% ipython --no-banner

In [1]: import numpy as np

In [2]: np.set_printoptions(precision=2, suppress=True, linewidth=100)

In [3]: data = np.load("data.npy")

In [4]: print(data)
[[ -9.93 -12.72  -6.33   9.98]
 [  5.82 -12.39  14.48  -1.76]
 [-12.87  -0.93 -15.04   2.71]
 [  9.35   8.15 -12.06 -10.03]
 [-12.98 -11.18   5.83  -8.51]
 [ 17.97   8.5    1.54  -1.5 ]
 [ 18.21   2.97  -5.3    5.61]
 [  5.67  -3.39   7.88 -17.15]
 [  1.81   0.93  11.83  16.  ]
 [-17.08  -6.75  -6.52  -4.49]
 [ -7.01   6.01  11.02  13.9 ]
 [ -8.98   8.83 -14.71  -4.99]
 [  2.3   -9.96  13.15 -11.07]
 [  4.57 -10.36  15.63  -5.25]
 [ 17.84   0.98   4.09   8.  ]
 [  7.9    2.21  16.2   -8.38]
 [ 10.23  -1.94  16.38  -4.84]
 [ -5.73  -1.68  -3.46 -18.77]
 [ -7.7    6.28  16.6    5.07]
 [-18.69  -0.93   6.72  -2.15]
 [ -7.07 -11.58  -7.98  12.33]
 [  6.76  -8.76 -15.88   5.04]
 [  8.72   2.17 -16.33   7.25]]

In [5]: x = np.array([-1, 0, 1, -1])

In [6]: rhs = data @ x

In [7]: print(np.round(np.linalg.solve(data.T @ data, data.T @ rhs), 2) + 0)
[-1.  0.  1. -1.]

In [8]: print(np.round(np.linalg.pinv(data) @ data, 2) + 0)
[[1. 0. 0. 0.]
 [0. 1. 0. 0.]
 [0. 0. 1. 0.]
 [0. 0. 0. 1.]]

In [9]: rng = np.random.default_rng(15050)

In [10]: rhs = rhs + 0.05 * rng.normal(size=23)

In [11]: print(rhs)
[ -6.3   10.42  -4.99 -11.48  27.27 -14.88 -29.12  19.37  -5.91  15.06   4.14  -0.7   21.92  16.31
 -21.78  16.65  11.07  21.1   19.18  27.56 -13.25 -27.63 -32.32]

In [12]: b, *_ = np.linalg.lstsq(data, rhs)

In [13]: print(b.round())
[-1. -0.  1. -1.]

In [14]: labels = rng.permutation(4)

In [15]: A2 = data[:, labels] * rng.choice([-1, 1], 4)

In [16]: print(A2)
[[  9.93   9.98   6.33  12.72]
 [ -5.82  -1.76 -14.48  12.39]
 [ 12.87   2.71  15.04   0.93]
 [ -9.35 -10.03  12.06  -8.15]
 [ 12.98  -8.51  -5.83  11.18]
 [-17.97  -1.5   -1.54  -8.5 ]
 [-18.21   5.61   5.3   -2.97]
 [ -5.67 -17.15  -7.88   3.39]
 [ -1.81  16.   -11.83  -0.93]
 [ 17.08  -4.49   6.52   6.75]
 [  7.01  13.9  -11.02  -6.01]
 [  8.98  -4.99  14.71  -8.83]
 [ -2.3  -11.07 -13.15   9.96]
 [ -4.57  -5.25 -15.63  10.36]
 [-17.84   8.    -4.09  -0.98]
 [ -7.9   -8.38 -16.2   -2.21]
 [-10.23  -4.84 -16.38   1.94]
 [  5.73 -18.77   3.46   1.68]
 [  7.7    5.07 -16.6   -6.28]
 [ 18.69  -2.15  -6.72   0.93]
 [  7.07  12.33   7.98  11.58]
 [ -6.76   5.04  15.88   8.76]
 [ -8.72   7.25  16.33  -2.17]]

In [17]: left, _, Vt = np.linalg.svd(data.T @ A2)

In [18]: print(np.round(left @ Vt, 2) + 0)
[[-1.  0.  0.  0.]
 [ 0.  0.  0. -1.]
 [ 0.  0. -1.  0.]
 [ 0.  1.  0.  0.]]

In [19]: cent = A2[[11, 10]].astype(float)

In [20]: for _ in range(3):
    ...:     labels = np.linalg.norm(A2[:, None] - cent, axis=-1).argmin(axis=1)
    ...:     cent = np.array([A2[labels == j].mean(axis=0) for j in range(2)])
    ...: 

In [21]: print(labels)
[0 1 0 0 1 1 0 1 1 0 1 0 1 1 1 1 1 0 1 1 0 0 0]

In [22]: print(np.bincount(labels))
[10 13]

In [23]: print(cent)
[[  1.86   0.46  10.36   2.03]
 [ -2.13  -1.36 -10.87   1.94]]

In [24]: F = np.load("a.npy")

In [25]: print(F)
[[0 1 1 1]
 [1 0 1 0]
 [1 1 0 1]
 [1 0 1 0]]

In [26]: def softmax(z):
    ...:     e = np.exp(z - z.max(axis=-1, keepdims=True))
    ...:     return e / e.sum(axis=-1, keepdims=True)
    ...: 

In [27]: print(softmax(F[1] + -2))
[0.37 0.13 0.37 0.13]

In [28]: print(np.round(softmax(10 * F[1]), 2) + 0)
[0.5 0.  0.5 0. ]

In [29]: print(softmax(F[1]))
[0.37 0.13 0.37 0.13]

In [30]: scores = F @ F.T / np.sqrt(4)

In [31]: print(softmax(scores)[1] @ F)
[0.81 0.38 0.81 0.38]

In [32]: print(softmax(scores))
[[0.43 0.16 0.26 0.16]
 [0.19 0.31 0.19 0.31]
 [0.26 0.16 0.43 0.16]
 [0.19 0.31 0.19 0.31]]

In [33]: print(softmax(scores).round(6).argmax(axis=1))
[0 1 2 1]

In [34]: print(np.round(np.linalg.det(F), 2))
0.0

In [35]: print(np.allclose(F @ F.T, F.T @ F))
True

In [36]: print((F - F.T) / 2)
[[0. 0. 0. 0.]
 [0. 0. 0. 0.]
 [0. 0. 0. 0.]
 [0. 0. 0. 0.]]

In [37]: print(np.allclose(F, F.T))
True

In [38]: Q, _ = np.linalg.qr(np.array([[-0.6, 0.7, -1.5], [-0.3, 1.0, 0.2], [0.0, -0.4, 0.9]]))

In [39]: mat = -3 * Q

In [40]: print(mat)
[[ 2.68 -1.11  0.76]
 [ 1.34  2.21 -1.52]
 [-0.   -1.7  -2.47]]

In [41]: A2 = np.linalg.inv(mat)

In [42]: print(np.allclose(A2, mat.T))
False

In [43]: print(np.round(mat @ A2, 2) + 0)
[[1. 0. 0.]
 [0. 1. 0.]
 [0. 0. 1.]]

In [44]: print(round(np.linalg.cond(mat), 2))
1.0

In [45]: print((np.abs(A2) > 1e-9).astype(int))
[[1 1 0]
 [1 1 1]
 [1 1 1]]

In [46]: print(round(float(np.linalg.det(mat[::-1])), 2))
27.0

In [47]: print(round(np.einsum("ii->", mat), 2))
2.42

In [48]: hat = np.triu(np.array([[-2, 2, -2], [2, -1, 2], [1, -2, 1]]), 1) + np.eye(3)

In [49]: A2 = hat @ mat @ np.linalg.inv(hat)

In [50]: print(np.round(np.trace(A2), 2), round(np.trace(mat), 2))
2.42 2.42

In [51]: print(np.linalg.matrix_rank(A2))
3

In [52]: print(np.poly(A2))
[ 1.   -2.42 -7.27 27.  ]

In [53]: W0, _ = np.linalg.qr(np.array([[-0.8, -1.4, -1.7, 0.4, 0.8, -1.0],
    ...:     [-0.7, -2.4, -0.1, 0.4, -0.3, 1.2],
    ...:     [0.4, -0.5, -0.1, 0.2, -0.8, -0.1],
    ...:     [-2.8, 1.7, -1.1, 0.2, -2.2, 1.4],
    ...:     [1.4, 1.1, -0.5, 0.6, 0.0, -0.7],
    ...:     [-0.4, 0.6, -0.2, -0.3, 0.0, 1.0]]))

In [54]: print(W0)
[[-0.24 -0.42 -0.78  0.34 -0.11 -0.16]
 [-0.21 -0.7   0.13 -0.51 -0.05  0.44]
 [ 0.12 -0.13 -0.13 -0.15  0.95 -0.18]
 [-0.83  0.42 -0.11 -0.32  0.09 -0.05]
 [ 0.42  0.34 -0.58 -0.52 -0.11  0.3 ]
 [-0.12  0.16 -0.05  0.48  0.26  0.81]]

In [55]: print(softmax(W0[0]))
[0.16 0.13 0.09 0.28 0.18 0.17]

In [56]: print(np.round(softmax(10 * W0[0]), 2) + 0)
[0.   0.   0.   0.98 0.01 0.01]

In [57]: scores = W0 @ W0.T / np.sqrt(6)

In [58]: print(softmax(scores)[0] @ W0)
[-0.15 -0.08 -0.29 -0.08  0.15  0.16]

In [59]: print(softmax(scores).round(6).argmax(axis=1))
[0 1 2 3 4 5]

In [60]: arr = np.loadtxt("out7.csv", delimiter=",")

In [61]: print(arr)
[[0. 2. 3.]
 [0. 0. 2.]
 [0. 0. 1.]
 [0. 0. 1.]
 [0. 0. 1.]
 [5. 0. 0.]
 [3. 0. 0.]
 [0. 0. 0.]
 [0. 0. 2.]
 [0. 1. 2.]
 [0. 0. 0.]
 [5. 0. 0.]
 [0. 0. 2.]
 [1. 0. 0.]
 [1. 0. 0.]
 [5. 0. 0.]
 [0. 0. 1.]
 [0. 2. 3.]
 [0. 0. 3.]
 [0. 0. 2.]
 [1. 0. 0.]
 [0. 0. 0.]
 [0. 0. 2.]
 [0. 0. 0.]
 [1. 0. 0.]
 [0. 0. 0.]
 [0. 0. 2.]
 [0. 0. 3.]
 [0. 0. 0.]
 [0. 2. 3.]
 [0. 0. 1.]
 [5. 0. 0.]
 [0. 0. 0.]]

In [62]: hat = arr @ np.linalg.solve(arr.T @ arr, arr.T)

In [63]: print(hat @ arr[:, 0])
[0. 0. 0. 0. 0. 5. 3. 0. 0. 0. 0. 5. 0. 1. 1. 5. 0. 0. 0. 0. 1. 0. 0. 0. 1. 0. 0. 0. 0. 0. 0. 5. 0.]

In [64]: print(np.linalg.matrix_rank(np.eye(33) - hat))
30

In [65]: A2 = data / np.sqrt((data ** 2).mean(axis=1, keepdims=True))

In [66]: print(A2[14])
[1.78 0.1  0.41 0.8 ]

In [67]: print(np.linalg.matrix_rank(data - data.mean(axis=1, keepdims=True)))
3

In [68]: d = np.linalg.norm(arr[:, None] - arr[None], axis=-1)

In [69]: print(np.flatnonzero(d[14] < d.mean() / 2))
[ 7 10 13 14 20 21 23 24 25 28 32]

In [70]: print(np.linalg.norm(arr, axis=1))
[3.61 2.   1.   1.   1.   5.   3.   0.   2.   2.24 0.   5.   2.   1.   1.   5.   1.   3.61 3.
 2.   1.   0.   2.   0.   1.   0.   2.   3.   0.   3.61 1.   5.   0.  ]

In [71]: print(d.shape)
(33, 33)

In [72]: print(d[14].round(6).argsort(kind="stable")[:4])
[13 14 20 24]

In [73]: print(d[:5, :5])
[[0.   2.24 2.83 2.83 2.83]
 [2.24 0.   1.   1.   1.  ]
 [2.83 1.   0.   0.   0.  ]
 [2.83 1.   0.   0.   0.  ]
 [2.83 1.   0.   0.   0.  ]]

In [74]: print(np.unravel_index(d.round(6).argmax(), d.shape))
(np.int64(0), np.int64(5))

In [75]: print(d[14])
[3.74 2.24 1.41 1.41 1.41 4.   2.   1.   2.24 2.45 1.   4.   2.24 0.   0.   4.   1.41 3.74 3.16
 2.24 0.   1.   2.24 1.   0.   1.   2.24 3.16 1.   3.74 1.41 4.   1.  ]

In [76]: print((d + 1e9 * np.eye(33)).round(6).argmin(axis=1))
[17  8  3  2  2 11  5 10  1  1  7  5  1 14 13  5  2  0 27  1 13  7  1  7 13  7  1 18  7  0  2  5  7]

In [77]: print(np.linalg.matrix_rank(d ** 2))
5

In [78]: print(np.linalg.norm(arr - arr.mean(axis=0), axis=1))
[2.78 1.29 0.85 0.85 0.85 4.31 2.42 1.33 1.29 1.49 1.33 4.31 1.29 1.07 1.07 4.31 0.85 2.78 2.14
 1.29 1.07 1.33 1.29 1.33 1.07 1.33 1.29 2.14 1.33 2.78 0.85 4.31 1.33]

In [79]: K = np.load("test9.npy")

In [80]: print(K)
[[ 1. -1.  0.]
 [-1.  7. -1.]
 [ 0. -1.  4.]]

In [81]: r0 = np.array([0, 1, 2])

In [82]: A2 = K + np.outer(r0, np.eye(3)[1])

In [83]: print(A2)
[[ 1. -1.  0.]
 [-1.  8. -1.]
 [ 0.  1.  4.]]

In [84]: print(round(np.linalg.det(A2) / np.linalg.det(K), 2), np.round(1 + np.linalg.solve(K, r0)[1], 2))
1.26 1.26

In [85]: w1 = np.array([[2, 1, 2], [0, 3, 3], [1, 1, 1]])

In [86]: b = np.array([-5, -1, 6])

In [87]: act = np.maximum(A2 @ w1 + b, 0)

In [88]: print(act)
[[ 0.  0.  5.]
 [ 0. 21. 27.]
 [ 0.  6. 13.]]

In [89]: print((act > 0).astype(int))
[[0 0 1]
 [0 1 1]
 [0 1 1]]

In [90]: print(np.linalg.matrix_rank(act))
2

In [91]: print((act > 0).mean(axis=0))
[0.   0.67 1.  ]

In [92]: cent = np.array([[2, 2], [1, 0], [0, 2]])

In [93]: print(w1 @ cent)
[[5 8]
 [3 6]
 [3 4]]

In [94]: M = np.load("layer6.npy")

In [95]: print(M)
[[ 0.3  -0.3  -0.1   0.5  -0.3   1.1   1.8 ]
 [-0.58 -0.89 -0.22 -0.08  0.69  0.41 -1.89]
 [-0.6  -0.9  -0.2  -0.1   0.7   0.4  -1.9 ]]

In [96]: left, sigma, Vt = np.linalg.svd(M)

In [97]: print(np.argmax(sigma[:-1] / (sigma[1:] + 1e-6)) + 1)
2

In [98]: print(sigma)
[3.64 1.62 0.02]

In [99]: A2 = left[:, :2] @ np.diag(sigma[:2]) @ Vt[:2]

In [100]: print(round(np.linalg.norm(M - A2, 2), 2), np.round(sigma[2], 2))
0.02 0.02

In [101]: print(round(float(np.linalg.norm(M - A2) / np.linalg.norm(M)), 2))
0.01

In [102]: print(np.linalg.matrix_rank(M, rtol=0.05))
2

In [103]: print(round(np.abs(M - A2).max(), 2))
0.01

In [104]: r0, r1 = M[1], M[0]

In [105]: print(np.round(r0 @ r1, 2))
-3.08

In [106]: print(round(r0 @ r0, 2))
5.4

In [107]: p = (r0 @ r1) / (r0 @ r0) * r0

In [108]: print(round(np.linalg.norm(r0 + r1) ** 2 + np.linalg.norm(r0 - r1) ** 2, 2))
20.76

In [109]: print(np.linalg.cond(M) > 100)
True

In [110]: print(np.linalg.matrix_rank(M, rtol=0.1))
2

In [111]: print(np.linalg.norm(M, axis=1).argmax())
2

In [112]: print(np.round(np.linalg.norm(M, "nuc"), 2))
5.28

In [113]: print(np.round(np.linalg.norm(M[0] - M[2]), 2))
4.09

In [114]: print(M[0] @ M[2])
-3.13

In [115]: print(round(float(np.linalg.norm(M, 2)), 2))
3.64

In [116]: A2 = np.array([[0, 3, 1],
     ...:     [-1, 1, -3],
     ...:     [-2, 2, 1],
     ...:     [0, 2, 0],
     ...:     [-1, 1, -3],
     ...:     [1, 1, -2],
     ...:     [-2, -1, 1]])

In [117]: print(np.linalg.matrix_rank(M @ A2))
3

In [118]: print(np.einsum("ik,kj->ji", M, A2))
[[-1.7   4.83  4.8 ]
 [ 0.4  -0.24 -0.3 ]
 [ 1.6  -2.91 -2.9 ]]

In [119]: print(np.einsum("ij,ij->i", M, M))
[4.98 5.4  5.48]

In [120]: print(np.einsum("ik,kj->ij", M, A2))
[[-1.7   0.4   1.6 ]
 [ 4.83 -0.24 -2.91]
 [ 4.8  -0.3  -2.9 ]]

In [121]: feats = np.abs(np.array([[1, -2, -2, -2], [-1, 0, -1, 1], [-1, 1, -2, -2], [2, -2, 1, -1]])) + np.eye(4)

In [122]: feats = feats / feats.sum(axis=1, keepdims=True)

In [123]: print(feats)
[[0.25 0.25 0.25 0.25]
 [0.25 0.25 0.25 0.25]
 [0.14 0.14 0.43 0.29]
 [0.29 0.29 0.14 0.29]]

In [124]: left, sigma, Vt = np.linalg.svd(feats)

In [125]: print(np.argmax(sigma[:-1] / (sigma[1:] + 1e-6)) + 1)
3

In [126]: A2 = left[:, :3] @ np.diag(sigma[:3]) @ Vt[:3]

In [127]: print(round(np.linalg.norm(feats - A2, 2), 2), np.round(sigma[3], 2))
0.0 0.0

In [128]: print(np.round(np.linalg.norm(feats - A2) / np.linalg.norm(feats), 2))
0.0
